% ipython --no-banner

In [1]: import numpy as np

In [2]: np.set_printoptions(precision=1, suppress=True, linewidth=120, sign=" ")

In [3]: def rd(a):
   ...:     return np.round(a, 1) + 0
   ...: 

In [4]: F = 2 * np.eye(9) + np.eye(9, k=1)

In [5]: print(F)
[[ 2.  1.  0.  0.  0.  0.  0.  0.  0.]
 [ 0.  2.  1.  0.  0.  0.  0.  0.  0.]
 [ 0.  0.  2.  1.  0.  0.  0.  0.  0.]
 [ 0.  0.  0.  2.  1.  0.  0.  0.  0.]
 [ 0.  0.  0.  0.  2.  1.  0.  0.  0.]
 [ 0.  0.  0.  0.  0.  2.  1.  0.  0.]
 [ 0.  0.  0.  0.  0.  0.  2.  1.  0.]
 [ 0.  0.  0.  0.  0.  0.  0.  2.  1.]
 [ 0.  0.  0.  0.  0.  0.  0.  0.  2.]]

In [6]: # triangular, det is the product of the diagonal

In [7]: U, sig = np.linalg.svd(F)
Traceback (most recent call last):
  Cell In[7], line 1
    U, sig = np.linalg.svd(F)
ValueError: too many values to unpack (expected 2)


In [8]: U, sig, Vh = np.linalg.svd(F, full_matrices=False)

In [9]: print(U.shape, sig.shape, Vh.shape)
(9, 9) (9,) (9, 9)

In [10]: print(rd(np.sqrt((sig ** 2).sum())), rd(np.linalg.norm(F)))
6.6 6.6

In [11]: print(rd(U.T @ F @ Vh.T))
[[ 3.   0.   0.   0.   0.   0.   0.   0.   0. ]
 [ 0.   2.9  0.   0.   0.   0.   0.   0.   0. ]
 [ 0.   0.   2.7  0.   0.   0.   0.   0.   0. ]
 [ 0.   0.   0.   2.5  0.   0.   0.   0.   0. ]
 [ 0.   0.   0.   0.   2.2  0.   0.   0.   0. ]
 [ 0.   0.   0.   0.   0.   1.9  0.   0.   0. ]
 [ 0.   0.   0.   0.   0.   0.   1.6  0.   0. ]
 [ 0.   0.   0.   0.   0.   0.   0.   1.3  0. ]
 [ 0.   0.   0.   0.   0.   0.   0.   0.   1.1]]

In [12]: out = np.linalg.inv(F)

In [13]: print(rd(np.linalg.inv(out)))
[[ 2.  1.  0.  0.  0.  0.  0.  0.  0.]
 [ 0.  2.  1.  0.  0.  0.  0.  0.  0.]
 [ 0.  0.  2.  1.  0.  0.  0.  0.  0.]
 [ 0.  0.  0.  2.  1.  0.  0.  0.  0.]
 [ 0.  0.  0.  0.  2.  1.  0.  0.  0.]
 [ 0.  0.  0.  0.  0.  2.  1.  0.  0.]
 [ 0.  0.  0.  0.  0.  0.  2.  1.  0.]
 [ 0.  0.  0.  0.  0.  0.  0.  2.  1.]
 [ 0.  0.  0.  0.  0.  0.  0.  0.  2.]]

In [14]: print((np.abs(out) > 1e-9).astype(int))
[[ 1  1  1  1  1  1  1  1  1]
 [ 0  1  1  1  1  1  1  1  1]
 [ 0  0  1  1  1  1  1  1  1]
 [ 0  0  0  1  1  1  1  1  1]
 [ 0  0  0  0  1  1  1  1  1]
 [ 0  0  0  0  0  1  1  1  1]
 [ 0  0  0  0  0  0  1  1  1]
 [ 0  0  0  0  0  0  0  1  1]
 [ 0  0  0  0  0  0  0  0  1]]

In [15]: print(rd(np.linalg.slogdet(F)[0]))
1.0

In [16]: print(F @ out)
[[ 1.  0.  0.  0.  0.  0.  0.  0.  0.]
 [ 0.  1.  0.  0.  0.  0.  0.  0.  0.]
 [ 0.  0.  1.  0.  0.  0.  0.  0.  0.]
 [ 0.  0.  0.  1.  0.  0.  0.  0.  0.]
 [ 0.  0.  0.  0.  1.  0.  0.  0.  0.]
 [ 0.  0.  0.  0.  0.  1.  0.  0.  0.]
 [ 0.  0.  0.  0.  0.  0.  1.  0.  0.]
 [ 0.  0.  0.  0.  0.  0.  0.  1.  0.]
 [ 0.  0.  0.  0.  0.  0.  0.  0.  1.]]

In [17]: x = np.array([5, -2, 3, -1, 6, 3, 6, -9, -9])

In [18]: y = F @ x

In [19]: b, lr = np.zeros(9), 1 / np.linalg.norm(F, 2) ** 2

In [20]: for i in range(300):
    ...:     b -= lr * F.T @ (F @ b - y)
    ...:     if i % 50 == 0: print(i, round(np.linalg.norm(F @ b - y), 1))
    ...: 
0 12.2
50 0.0
100 0.0
150 0.0
200 0.0
250 0.0

In [21]: print(rd(b))
[ 5. -2.  3. -1.  6.  3.  6. -9. -9.]

In [22]: A = np.load("w.npy")

In [23]: print(A)
[[ -6  -9  16  24]
 [ -9   6  24 -16]
 [-12 -18  12  18]
 [-18  12  18 -12]]

In [24]: C2 = A.T @ A

In [25]: print(rd(np.linalg.svd(A, compute_uv=False) ** 2))
[ 1800.5  1800.5    84.5    84.5]

In [26]: print(rd(np.linalg.eigvalsh(C2)[::-1]))
[ 1800.5  1800.5    84.5    84.5]

In [27]: print((A @ A.T).shape)
(4, 4)

In [28]: out = np.array([[0, 3], [3, 1]])

In [29]: cent = np.kron(out, A)

In [30]: print(cent.shape)
(8, 8)

In [31]: print(cent)
[[  0   0   0   0 -18 -27  48  72]
 [  0   0   0   0 -27  18  72 -48]
 [  0   0   0   0 -36 -54  36  54]
 [  0   0   0   0 -54  36  54 -36]
 [-18 -27  48  72  -6  -9  16  24]
 [-27  18  72 -48  -9   6  24 -16]
 [-36 -54  36  54 -12 -18  12  18]
 [-54  36  54 -36 -18  12  18 -12]]

In [32]: O, vecs = np.linalg.qr(A[:, :1])[0], np.linalg.qr(A[:, 1:])[0]

In [33]: sig = np.linalg.svd(O.T @ vecs, compute_uv=False)

In [34]: print(rd(np.linalg.norm(O @ O.T - vecs @ vecs.T, 2)))
1.0

In [35]: print(rd(np.degrees(np.arccos(sig.clip(0, 1)))))
[ 26.6]

In [36]: print((sig > 0.9).sum())
0

In [37]: x = np.array([0, 1, 2, 3])

In [38]: print(A @ x)
[ 95   6  60  12]

In [39]: print(np.linalg.norm(A @ x) <= np.linalg.norm(A, 2) * np.linalg.norm(x) + 1e-9)
True

In [40]: print(np.sign((A @ x).round(6)))
[ 1  1  1  1]

In [41]: print((A @ x).argmax())
0

In [42]: print(np.einsum("ij,j->i", A, x))
[ 95   6  60  12]

In [43]: print(A @ np.eye(4)[0])
[ -6.  -9. -12. -18.]

In [44]: J = np.load("x.npy")

In [45]: print(J)
[[ -1   2   1   2  -3  -2   4  -7  -4]
 [  8  -5   3  -5   2   5 -10   1  10]
 [  5  -4   1  -4   3   4  -8   5   8]
 [  8  -5   3  -5   2   5 -10   1  10]
 [  3  -1   2  -1  -1   1  -2  -4   2]
 [  3  -1   2  -1  -1   1  -2  -4   2]
 [ -5   4  -1   4  -3  -4   8  -5  -8]]

In [46]: print(np.unravel_index(np.abs(J).argmax(), J.shape))
(np.int64(1), np.int64(6))

In [47]: J[7]
Traceback (most recent call last):
  Cell In[47], line 1
    J[7]
IndexError: index 7 is out of bounds for axis 0 with size 7


In [48]: print(rd(J.mean(axis=0)))
[ 3.  -1.4  1.6 -1.4 -0.1  1.4 -2.9 -1.9  2.9]

In [49]: print(J.sum(axis=0))
[ 21 -10  11 -10  -1  10 -20 -13  20]

In [50]: U, sig, Vh = np.linalg.svd(J)

In [51]: vecs = Vh[:(sig > 1e-8).sum()]

In [52]: rng = np.random.default_rng(3272)

In [53]: x = J[3] + 2 * J[4] + rng.integers(2) * np.eye(9)[8]

In [54]: print(x)
[ 14.  -7.   7.  -7.   0.   7. -14.  -7.  14.]

In [55]: print(np.allclose(vecs.T @ vecs @ x, x))
True

In [56]: K = np.load("data.npy")

In [57]: print(K)
[[  4   7   6  12   6   7]
 [  2   1   3   3   2   4]
 [  2   7   6   9   8   5]
 [  0   3   2   3   3   2]
 [  4   3   3   6   6   4]
 [  4   5   4   9   4   4]
 [  2   7   6   9   8   5]
 [  2   3   2   6   3   4]
 [  0   0   0   0   0   0]
 [  2   3   3   6   5   7]
 [  2   3   4   6   2   4]
 [  2   1   0   3   1   1]
 [  0   0   0   0   0   0]
 [  0   0   0   0   0   0]
 [  2   2   3   3   5   3]
 [  4   3   2   6   4   1]
 [  0   0   0   0   0   0]
 [  0   0   0   0   0   0]
 [  2   3   3   6   5   7]
 [  2   3   2   6   3   4]
 [  2   4   4   6   3   3]
 [  2   4   2   6   4   3]
 [  2   1   0   3   1   1]]

In [58]: # rows 2 and 6 are equal

In [59]: out = np.c_[K[:, :5] @ np.array([[0, -8, 0, 7, 9],
    ...:     [-1, -2, 5, 7, -8],
    ...:     [-1, 2, 9, 7, 1],
    ...:     [-1, 6, 3, -8, -8],
    ...:     [-9, 6, 2, -6, 5]]), np.array([-1, 2, 1, 0, -2, -1, -2, -2, -1, 0, -2, -2, 0, -1, 0, 2, -1, 2, 1, -2, 2, 0, -2])]

In [60]: print(out)
[[-79  74 137 -13 -80  -1]
 [-25  18  45   6  -1   2]
 [-94  84 132 -15 -64   1]
 [-35  34  48  -7 -31   0]
 [-66  40  72 -14  -3  -2]
 [-54  44  96  -5 -52  -1]
 [-94  84 132 -15 -64  -2]
 [-38  36  57 -17 -37  -2]
 [  0   0   0   0   0  -1]
 [-57  50  70 -22 -26   0]
 [-31  34  73   3 -40  -2]
 [-13   6  16  -9  -9  -2]
 [  0   0   0   0   0   0]
 [  0   0   0   0   0  -1]
 [-53  34  56  -5   6   0]
 [-47  26  59  -9 -14   2]
 [  0   0   0   0   0  -1]
 [  0   0   0   0   0   2]
 [-57  50  70 -22 -26   1]
 [-38  36  57 -17 -37  -2]
 [-41  38  80   4 -43   2]
 [-48  40  64 -16 -40   0]
 [-13   6  16  -9  -9  -2]]

In [61]: print(rd(np.linalg.lstsq(K, out[:, 0])[0]))
[ 0. -1. -1. -1. -9.  0.]

In [62]: print(np.linalg.matrix_rank(np.c_[K, out]))
7
